% python3 -q
>>> import numpy as np
>>> from numpy import linalg as LA
>>> np.set_printoptions(precision=3, suppress=True, linewidth=140)
>>> q, _ = LA.qr(np.array([[-0.9, -0.1, -1.1, 1.9],
...     [-0.7, 1.4, 0.3, -0.1],
...     [1.3, 1.7, -0.1, -0.2],
...     [0.4, 0.5, -0.5, -0.2]]))
>>> mat = q[:, :4]
>>> print(mat)
[[-0.507 -0.16  -0.788 -0.31 ]
 [-0.394 -0.831  0.362  0.153]
 [ 0.732 -0.513 -0.212 -0.394]
 [ 0.225 -0.147 -0.45   0.852]]
>>> q = mat.astype(float).copy()
>>> for j in range(4):
...     q[:, j] -= q[:, :j] @ (q[:, :j].T @ q[:, j])
...     q[:, j] /= LA.norm(q[:, j])
... 
>>> print(q)
[[-0.507 -0.16  -0.788 -0.31 ]
 [-0.394 -0.831  0.362  0.153]
 [ 0.732 -0.513 -0.212 -0.394]
 [ 0.225 -0.147 -0.45   0.852]]
>>> print(np.round(q.T @ mat, 3) + 0)
[[1. 0. 0. 0.]
 [0. 1. 0. 0.]
 [0. 0. 1. 0.]
 [0. 0. 0. 1.]]
>>> print(LA.norm(mat, axis=0))
[1. 1. 1. 1.]
>>> print(np.round(mat[:, 3] @ mat[:, 0], 3))
-0.0
>>> A2 = mat / np.sqrt((mat ** 2).mean(axis=1, keepdims=True))
>>> print(LA.matrix_rank(mat - mat.mean(axis=1, keepdims=True)))
3
>>> rng = np.random.default_rng(419923)
>>> lab = rng.permutation(4)
>>> print(lab)
[0 1 2 3]
>>> A2 = mat[lab][:, lab]
>>> print(round(float(np.trace(A2)), 3))
-0.698
>>> print(np.sort(np.abs(LA.eigvals(A2))))
[1. 1. 1. 1.]
>>> print(np.allclose(A2, mat))
True
>>> A2 = np.array([[1, 1, 0, 1, 2, 1, 0],
...     [1, 0, 1, 0, 2, 2, 1],
...     [2, 1, 0, 0, 1, 1, 0],
...     [1, 0, 1, 1, 0, 2, 2],
...     [2, 2, 2, 2, 2, 1, 1],
...     [2, 1, 2, 0, 1, 2, 2],
...     [2, 0, 2, 2, 2, 0, 0]])
>>> E = np.triu(A2, 1)
>>> print(E)
[[0 1 0 1 2 1 0]
 [0 0 1 0 2 2 1]
 [0 0 0 0 1 1 0]
 [0 0 0 0 0 2 2]
 [0 0 0 0 0 1 1]
 [0 0 0 0 0 0 2]
 [0 0 0 0 0 0 0]]
>>> rk = LA.matrix_rank(E)
>>> print(rk)
5
>>> null = LA.svd(E)[2][rk:].T
>>> print(np.round(E @ null, 3) + 0)
[[0. 0.]
 [0. 0.]
 [0. 0.]
 [0. 0.]
 [0. 0.]
 [0. 0.]
 [0. 0.]]
>>> print([int(LA.matrix_rank(E[:, :j + 1])) for j in range(7)])
[0, 1, 2, 2, 3, 4, 5]
>>> print(LA.matrix_rank(E.T @ E), LA.matrix_rank(E @ E.T))
5 5
>>> print([int(LA.matrix_rank(np.delete(E, i, axis=0))) for i in range(7)])
[4, 4, 4, 5, 5, 4, 5]
>>> print(round(float(LA.det(E)), 3))
0.0
>>> print(round(float(np.abs(LA.eigvals(E)).max()), 3))
0.0
>>> print(np.sort(np.abs(LA.eigvals(E))))
[0. 0. 0. 0. 0. 0. 0.]
>>> print(E @ E)
[[0 0 1 0 2 6 7]
 [0 0 0 0 1 3 6]
 [0 0 0 0 0 1 3]
 [0 0 0 0 0 0 4]
 [0 0 0 0 0 0 2]
 [0 0 0 0 0 0 0]
 [0 0 0 0 0 0 0]]
>>> print((E + E.T) / 2)
[[0.  0.5 0.  0.5 1.  0.5 0. ]
 [0.5 0.  0.5 0.  1.  1.  0.5]
 [0.  0.5 0.  0.  0.5 0.5 0. ]
 [0.5 0.  0.  0.  0.  1.  1. ]
 [1.  1.  0.5 0.  0.  0.5 0.5]
 [0.5 1.  0.5 1.  0.5 0.  1. ]
 [0.  0.5 0.  1.  0.5 1.  0. ]]
>>> print(np.allclose(E, E.T))
False
>>> print(np.allclose(E @ E.T, E.T @ E))
False
>>> print(np.allclose(E[:-1].T @ LA.lstsq(E[:-1].T, E[-1])[0], E[-1]))
True
>>> print(np.unique(E.round(6), axis=0).shape)
(7, 7)
>>> print(np.abs(np.diag(LA.qr(E)[1])) > 1e-9)
[False False False False False False False]
>>> print(np.prod(np.diag(E)), round(float(LA.det(E)), 3))
0 0.0
>>> print(LA.matrix_rank(E - E[0, 0] * np.eye(7)))
5
>>> feats = np.load("layer16.npy")
>>> print(feats)
[[ 0 -1  0 -1  0 -1]
 [-1 -1 -1 -1 -1 -1]
 [-2  2 -2  2 -2  2]
 [ 0 -1  0 -1  0 -1]
 [-1 -1 -1 -1 -1 -1]
 [-2  2 -2  2 -2  2]]
>>> A2 = feats / LA.norm(feats, axis=1, keepdims=True)
>>> gram = A2 @ A2.T
>>> print(gram[2].round(3) + 0)
[-0.707  0.     1.    -0.707  0.     1.   ]
>>> print(gram.round(3) + 0)
[[ 1.     0.707 -0.707  1.     0.707 -0.707]
 [ 0.707  1.     0.     0.707  1.     0.   ]
 [-0.707  0.     1.    -0.707  0.     1.   ]
 [ 1.     0.707 -0.707  1.     0.707 -0.707]
 [ 0.707  1.     0.     0.707  1.     0.   ]
 [-0.707  0.     1.    -0.707  0.     1.   ]]
>>> print((gram - 2 * np.eye(6)).round(6).argmax(axis=1))
[3 4 5 0 1 2]
>>> lab = rng.permutation(7)
>>> print(lab)
[6 1 0 4 5 2 3]
>>> A2 = E[lab][:, lab]
>>> print(np.round(LA.det(A2), 3), np.round(LA.det(E[lab]), 3))
0.0 0.0
>>> print(np.allclose(A2, E))
False
>>> print(np.trace(A2))
0
>>> lab = rng.permutation(6)
>>> print(lab)
[3 1 0 4 2 5]
>>> A2 = feats[lab][:, lab]
>>> print(np.round(np.sort(np.abs(LA.eigvals(A2))), 3) + 0)
[0. 0. 0. 0. 0. 3.]
>>> Uu, sig, Vh = LA.svd(E, full_matrices=False)
>>> print(np.round(Vh @ Vh.T, 3) + 0)
[[1. 0. 0. 0. 0. 0. 0.]
 [0. 1. 0. 0. 0. 0. 0.]
 [0. 0. 1. 0. 0. 0. 0.]
 [0. 0. 0. 1. 0. 0. 0.]
 [0. 0. 0. 0. 1. 0. 0.]
 [0. 0. 0. 0. 0. 1. 0.]
 [0. 0. 0. 0. 0. 0. 1.]]
>>> print(np.round(Uu.T @ E @ Vh.T, 3) + 0)
[[4.675 0.    0.    0.    0.    0.    0.   ]
 [0.    2.862 0.    0.    0.    0.    0.   ]
 [0.    0.    1.33  0.    0.    0.    0.   ]
 [0.    0.    0.    1.034 0.    0.    0.   ]
 [0.    0.    0.    0.    0.344 0.    0.   ]
 [0.    0.    0.    0.    0.    0.    0.   ]
 [0.    0.    0.    0.    0.    0.    0.   ]]
>>> print(Uu.shape, sig.shape, Vh.shape)
(7, 7) (7,) (7, 7)
>>> print(np.round(Uu.T @ Uu, 3) + 0)
[[1. 0. 0. 0. 0. 0. 0.]
 [0. 1. 0. 0. 0. 0. 0.]
 [0. 0. 1. 0. 0. 0. 0.]
 [0. 0. 0. 1. 0. 0. 0.]
 [0. 0. 0. 0. 1. 0. 0.]
 [0. 0. 0. 0. 0. 1. 0.]
 [0. 0. 0. 0. 0. 0. 1.]]
>>> A2 = np.array([[2, -1, 2],
...     [-2, -2, -1],
...     [0, -2, 2],
...     [-2, 0, 2],
...     [1, -1, -1],
...     [-1, 0, 2]])
>>> print(np.vstack([feats, A2.T]).shape)
(9, 6)
>>> print(feats @ A2)
[[  5   2  -3]
 [  2   6  -6]
 [-16   4   0]
 [  5   2  -3]
 [  2   6  -6]
 [-16   4   0]]
>>> print(A2.T @ feats.T)
[[  5   2 -16   5   2 -16]
 [  2   6   4   2   6   4]
 [ -3  -6   0  -3  -6   0]]
>>> print(np.einsum("ij->j", feats))
[-6  0 -6  0 -6  0]
>>> print(np.einsum("ij,ij->i", feats, feats))
[ 3  6 24  3  6 24]
>>> arr = np.load("case16.npy")
>>> print(arr)
[[-3 -1 -1  0  0]
 [ 0  0  1  3 -2]
 [ 0  0  1 -1  3]
 [ 0  0  0 -1  3]
 [ 0  0  0  0  1]]
>>> Uu, sig, Vh = LA.svd(arr)
>>> print(np.argmax(sig[:-1] / (sig[1:] + 1e-6)) + 1)
4
>>> A2 = Uu[:, :4] @ np.diag(sig[:4]) @ Vh[:4]
>>> print(round(LA.norm(arr - A2) / LA.norm(arr), 3))
0.0
